$ ipython --no-banner

In [1]: import numpy as np

In [2]: import numpy.linalg as la

In [3]: np.set_printoptions(precision=2, suppress=True, linewidth=120, sign=" ")

In [4]: def rnd(a):
   ...:     return np.round(a, 2) + 0
   ...: 

In [5]: mat = np.load("case6.npy")

In [6]: rnd(mat)
Out[6]: 
array([[ 0.39, -0.14,  0.33,  0.07,  0.13,  0.08,  0.22,  0.15, -0.08],
       [-0.14,  0.46, -0.08,  0.04,  0.03,  0.19,  0.21, -0.37,  0.07],
       [ 0.33, -0.08,  0.29,  0.04,  0.12,  0.07,  0.23,  0.09, -0.1 ],
       [ 0.07,  0.04,  0.04,  0.74, -0.33,  0.16,  0.06,  0.11,  0.18],
       [ 0.13,  0.03,  0.12, -0.33,  0.55,  0.22, -0.02,  0.03,  0.24],
       [ 0.08,  0.19,  0.07,  0.16,  0.22,  0.29,  0.07, -0.04,  0.28],
       [ 0.22,  0.21,  0.23,  0.06, -0.02,  0.07,  0.42, -0.2 , -0.22],
       [ 0.15, -0.37,  0.09,  0.11,  0.03, -0.04, -0.2 ,  0.37,  0.1 ],
       [-0.08,  0.07, -0.1 ,  0.18,  0.24,  0.28, -0.22,  0.1 ,  0.5 ]])

In [7]: vec = np.array([2, 1, 2, 0, 2, -2, -1, -2, 0])

In [8]: rnd(la.eigvalsh(2 * mat - np.eye(9)))
Out[8]: array([-1., -1., -1., -1., -1.,  1.,  1.,  1.,  1.])

In [9]: rnd(mat @ mat @ vec)
Out[9]: array([ 0.89,  0.25,  0.85, -1.01,  1.16,  0.34,  0.89, -0.28, -0.35])

In [10]: rnd(mat @ vec)
Out[10]: array([ 0.89,  0.25,  0.85, -1.01,  1.16,  0.34,  0.89, -0.28, -0.35])

In [11]: rnd(np.eye(9) - mat)
Out[11]: 
array([[ 0.61,  0.14, -0.33, -0.07, -0.13, -0.08, -0.22, -0.15,  0.08],
       [ 0.14,  0.54,  0.08, -0.04, -0.03, -0.19, -0.21,  0.37, -0.07],
       [-0.33,  0.08,  0.71, -0.04, -0.12, -0.07, -0.23, -0.09,  0.1 ],
       [-0.07, -0.04, -0.04,  0.26,  0.33, -0.16, -0.06, -0.11, -0.18],
       [-0.13, -0.03, -0.12,  0.33,  0.45, -0.22,  0.02, -0.03, -0.24],
       [-0.08, -0.19, -0.07, -0.16, -0.22,  0.71, -0.07,  0.04, -0.28],
       [-0.22, -0.21, -0.23, -0.06,  0.02, -0.07,  0.58,  0.2 ,  0.22],
       [-0.15,  0.37, -0.09, -0.11, -0.03,  0.04,  0.2 ,  0.63, -0.1 ],
       [ 0.08, -0.07,  0.1 , -0.18, -0.24, -0.28,  0.22, -0.1 ,  0.5 ]])

In [12]: w, V = la.eigh(mat)

In [13]: rnd(V.T @ mat @ V)
Out[13]: 
array([[ 0.,  0.,  0.,  0.,  0.,  0.,  0.,  0.,  0.],
       [ 0.,  0.,  0.,  0.,  0.,  0.,  0.,  0.,  0.],
       [ 0.,  0.,  0.,  0.,  0.,  0.,  0.,  0.,  0.],
       [ 0.,  0.,  0.,  0.,  0.,  0.,  0.,  0.,  0.],
       [ 0.,  0.,  0.,  0.,  0.,  0.,  0.,  0.,  0.],
       [ 0.,  0.,  0.,  0.,  0.,  1.,  0.,  0.,  0.],
       [ 0.,  0.,  0.,  0.,  0.,  0.,  1.,  0.,  0.],
       [ 0.,  0.,  0.,  0.,  0.,  0.,  0.,  1.,  0.],
       [ 0.,  0.,  0.,  0.,  0.,  0.,  0.,  0.,  1.]])

In [14]: w.sum(), np.trace(mat)
Out[14]: (np.float64(4.0), np.float64(4.0))

In [15]: rnd(V @ np.diag(w) @ V.T)
Out[15]: 
array([[ 0.39, -0.14,  0.33,  0.07,  0.13,  0.08,  0.22,  0.15, -0.08],
       [-0.14,  0.46, -0.08,  0.04,  0.03,  0.19,  0.21, -0.37,  0.07],
       [ 0.33, -0.08,  0.29,  0.04,  0.12,  0.07,  0.23,  0.09, -0.1 ],
       [ 0.07,  0.04,  0.04,  0.74, -0.33,  0.16,  0.06,  0.11,  0.18],
       [ 0.13,  0.03,  0.12, -0.33,  0.55,  0.22, -0.02,  0.03,  0.24],
       [ 0.08,  0.19,  0.07,  0.16,  0.22,  0.29,  0.07, -0.04,  0.28],
       [ 0.22,  0.21,  0.23,  0.06, -0.02,  0.07,  0.42, -0.2 , -0.22],
       [ 0.15, -0.37,  0.09,  0.11,  0.03, -0.04, -0.2 ,  0.37,  0.1 ],
       [-0.08,  0.07, -0.1 ,  0.18,  0.24,  0.28, -0.22,  0.1 ,  0.5 ]])

In [16]: (w > 1e-8).sum(), (w < -1e-8).sum()
Out[16]: (np.int64(4), np.int64(0))

In [17]: rnd(la.eigvalsh(mat @ mat))
Out[17]: array([ 0.,  0.,  0.,  0.,  0.,  1.,  1.,  1.,  1.])

In [18]: M = np.array([[-1, -4, -1, -6],
    ...:     [9, -3, 4, 8],
    ...:     [-9, 0, -8, 0],
    ...:     [-9, 5, -2, 0],
    ...:     [-9, -6, -6, 5],
    ...:     [-6, -6, 6, 1]])

In [19]: M[:, 3] = 2 * M[:, 0]

In [20]: M
Out[20]: 
array([[ -1,  -4,  -1,  -2],
       [  9,  -3,   4,  18],
       [ -9,   0,  -8, -18],
       [ -9,   5,  -2, -18],
       [ -9,  -6,  -6, -18],
       [ -6,  -6,   6, -12]])

In [21]: Uu, sigma, VT = la.svd(M)

In [22]: V = VT[:(sigma > 1e-8).sum()]

In [23]: rng = np.random.default_rng(161)

In [24]: vec = M[4] + -1 * M[1] + rng.integers(2) * np.eye(4)[3]

In [25]: vec
Out[25]: array([-18.,  -3., -10., -35.])

In [26]: rnd(np.diag(V.T @ V))
Out[26]: array([ 0.2,  1. ,  1. ,  0.8])

In [27]: np.allclose(V.T @ V @ vec, vec)
Out[27]: False

In [28]: rnd(V.T @ V)
Out[28]: 
array([[ 0.2,  0. ,  0. ,  0.4],
       [ 0. ,  1. ,  0. ,  0. ],
       [ 0. ,  0. ,  1. ,  0. ],
       [ 0.4,  0. ,  0. ,  0.8]])

In [29]: r = la.matrix_rank(M)

In [30]: r
Out[30]: np.int64(3)

In [31]: N = la.svd(M)[2][r:].T

In [32]: [int(la.matrix_rank(np.delete(M, i, axis=0))) for i in range(6)]
Out[32]: [3, 3, 3, 3, 3, 3]

In [33]: rnd(N[:, 0] / N[np.abs(N[:, 0]).round(6).argmax(), 0])
Out[33]: array([ 1. ,  0. ,  0. , -0.5])

In [34]: [int(la.matrix_rank(M[:, :j + 1])) for j in range(4)]
Out[34]: [1, 2, 3, 3]

In [35]: N.shape
Out[35]: (4, 1)

In [36]: W0 = np.loadtxt("x.csv", delimiter=",")

In [37]: W0
Out[37]: 
array([[ 2.,  0.,  1.,  0.,  0.,  0.,  2.,  1.,  0.],
       [ 1.,  0.,  0.,  0.,  0.,  0.,  1.,  2.,  1.],
       [ 0.,  0.,  0.,  0.,  0., -1.,  0.,  0., -1.],
       [ 0.,  0.,  0.,  0.,  0.,  0., -2., -2.,  0.],
       [ 0.,  0.,  0.,  0.,  0.,  0.,  0.,  0.,  0.],
       [ 0.,  0.,  0.,  0.,  0.,  0.,  0.,  0.,  0.],
       [ 0.,  0.,  0.,  0.,  0.,  0.,  0., -1.,  0.]])

In [38]: Uu, sigma, VT = la.svd(W0)

In [39]: np.argmax(sigma[:-1] / (sigma[1:] + 1e-6)) + 1
Out[39]: np.int64(5)

In [40]: out = Uu[:, :5] @ np.diag(sigma[:5]) @ VT[:5]

In [41]: la.matrix_rank(out)
Out[41]: np.int64(5)

In [42]: rnd(np.abs(W0 - out).max())
Out[42]: np.float64(0.0)

In [43]: rnd(la.norm(W0 - out) / la.norm(W0))
Out[43]: np.float64(0.0)

In [44]: Uu, sigma, VT = la.svd(W0)

In [45]: V = VT[:(sigma > 1e-8).sum()]

In [46]: vec = W0[4] + 2 * W0[3] + rng.integers(2) * np.eye(9)[4]

In [47]: vec
Out[47]: array([ 0.,  0.,  0.,  0.,  0.,  0., -4., -4.,  0.])

In [48]: la.matrix_rank(np.vstack([W0, vec]))
Out[48]: np.int64(5)

In [49]: np.allclose(V.T @ V @ vec, vec)
Out[49]: True

In [50]: rnd(np.diag(V.T @ V))
Out[50]: array([ 0.86,  0.  ,  0.43,  0.  ,  0.  ,  0.86,  1.  ,  1.  ,  0.86])

In [51]: feats = np.loadtxt("m.csv", delimiter=",")

In [52]: feats
Out[52]: 
array([[-2., -1.,  0.,  1.,  2.,  3.,  4.,  5.,  6.,  7.,  8.],
       [ 9., 10., 11., 12., 13., 14., 15., 16., 17., 18., 19.],
       [20., 21., 22., 23., 24., 25., 26., 27., 28., 29., 30.],
       [31., 32., 33., 34., 35., 36., 37., 38., 39., 40., 41.],
       [42., 43., 44., 45., 46., 47., 48., 49., 50., 51., 52.],
       [53., 54., 55., 56., 57., 58., 59., 60., 61., 62., 63.],
       [64., 65., 66., 67., 68., 69., 70., 71., 72., 73., 74.],
       [75., 76., 77., 78., 79., 80., 81., 82., 83., 84., 85.]])

In [53]: Uu, sigma, VT = la.svd(feats)

In [54]: np.argmax(sigma[:-1] / (sigma[1:] + 1e-6)) + 1
Out[54]: np.int64(2)

In [55]: rnd(sigma)
Out[55]: array([ 456.18,   15.38,    0.  ,    0.  ,    0.  ,    0.  ,    0.  ,    0.  ])

In [56]: out = Uu[:, :2] @ np.diag(sigma[:2]) @ VT[:2]

In [57]: rnd(out)
Out[57]: 
array([[-2., -1.,  0.,  1.,  2.,  3.,  4.,  5.,  6.,  7.,  8.],
       [ 9., 10., 11., 12., 13., 14., 15., 16., 17., 18., 19.],
       [20., 21., 22., 23., 24., 25., 26., 27., 28., 29., 30.],
       [31., 32., 33., 34., 35., 36., 37., 38., 39., 40., 41.],
       [42., 43., 44., 45., 46., 47., 48., 49., 50., 51., 52.],
       [53., 54., 55., 56., 57., 58., 59., 60., 61., 62., 63.],
       [64., 65., 66., 67., 68., 69., 70., 71., 72., 73., 74.],
       [75., 76., 77., 78., 79., 80., 81., 82., 83., 84., 85.]])

In [58]: rnd(la.norm(feats - out, 2)), rnd(sigma[2])
Out[58]: (np.float64(0.0), np.float64(0.0))
